>>> import numpy as np
>>> from numpy import linalg as LA
>>> np.set_printoptions(precision=1, suppress=True, linewidth=200, sign=" ")
>>> arr = np.load("case4.npy")
>>> print(arr)
[[ 0  3  0  0  5  0]
 [ 0 -3  2  0  0 -1]
 [ 0  3  2  2 -4  0]]
>>> U, s, vt = LA.svd(arr, full_matrices=False)
>>> print(np.abs(U[:, 0]).round(6).argmax())
0
>>> print(np.round(U.T @ arr @ vt.T, 1) + 0)
[[ 6.7  0.   0. ]
 [ 0.   5.4  0. ]
 [ 0.   0.   2.7]]
>>> print(np.round(U.T @ U, 1) + 0)
[[ 1.  0.  0.]
 [ 0.  1.  0.]
 [ 0.  0.  1.]]
>>> w1 = np.array([[0, 1, 1, 1, 2, 1],
...     [1, 1, 0, 2, 0, 2],
...     [0, 1, 2, 1, 0, 2],
...     [0, 0, 0, 2, 2, 2],
...     [2, 0, 2, 2, 1, 0],
...     [0, 1, 0, 2, 0, 2]])
>>> beta = np.array([1, 2, -4, 1, -1, 0])
>>> hid = np.maximum(arr @ w1 + beta, 0)
>>> print(hid)
[[ 14   5   6  17   4   6]
 [  0   0   0   0   0   0]
 [  0   7   0   5   0  14]]
>>> print((hid > 0).astype(int))
[[ 1  1  1  1  1  1]
 [ 0  0  0  0  0  0]
 [ 0  1  0  1  0  1]]
>>> basis = np.array([[1, 2], [0, 0], [0, 1], [3, 3], [1, 1], [2, 3]])
>>> print(w1 @ basis)
[[  7   9]
 [ 11  14]
 [  7  11]
 [ 12  14]
 [  9  13]
 [ 10  12]]
>>> cov = arr.T @ arr
>>> print(cov)
[[ 0  0  0  0  0  0]
 [ 0 27  0  6  3  3]
 [ 0  0  8  4 -8 -2]
 [ 0  6  4  4 -8  0]
 [ 0  3 -8 -8 41  0]
 [ 0  3 -2  0  0  1]]
>>> print(LA.svd(arr, compute_uv=False) ** 2)
[ 44.9  28.8   7.4]
>>> print(np.round(LA.eigvalsh(cov)[::-1], 1) + 0)
[ 44.9  28.8   7.4   0.    0.    0. ]
>>> print((arr @ arr.T).shape)
(3, 3)
>>> print(np.trace(cov), (arr ** 2).sum())
81 81
>>> t = np.radians(15)
>>> R = np.eye(6)
>>> R[1, 1] = R[3, 3] = np.cos(t)
>>> R[1, 3], R[3, 1] = -np.sin(t), np.sin(t)
>>> print(R)
[[ 1.   0.   0.   0.   0.   0. ]
 [ 0.   1.   0.  -0.3  0.   0. ]
 [ 0.   0.   1.   0.   0.   0. ]
 [ 0.   0.3  0.   1.   0.   0. ]
 [ 0.   0.   0.   0.   1.   0. ]
 [ 0.   0.   0.   0.   0.   1. ]]
>>> A2 = arr @ R.T
>>> print(A2)
[[ 0.   2.9  0.   0.8  5.   0. ]
 [ 0.  -2.9  2.  -0.8  0.  -1. ]
 [ 0.   2.4  2.   2.7 -4.   0. ]]
>>> print(np.allclose(arr @ arr.T, A2 @ A2.T))
True
>>> print(np.abs(A2 - arr).max(axis=0))
[ 0.   0.6  0.   0.8  0.   0. ]
>>> cov = A2.T @ A2
>>> print(cov)
[[ 0.   0.   0.   0.   0.   0. ]
 [ 0.  22.5 -1.  10.9  5.   2.9]
 [ 0.  -1.   8.   3.9 -8.  -2. ]
 [ 0.  10.9  3.9  8.5 -7.   0.8]
 [ 0.   5.  -8.  -7.  41.   0. ]
 [ 0.   2.9 -2.   0.8  0.   1. ]]
>>> print(np.round(LA.eigvalsh(cov)[::-1], 1) + 0)
[ 44.9  28.8   7.4   0.    0.    0. ]
>>> print(LA.matrix_rank(cov))
3
>>> print(LA.svd(A2, compute_uv=False) ** 2)
[ 44.9  28.8   7.4]
>>> print(np.diag(cov))
[  0.   22.5   8.    8.5  41.    1. ]
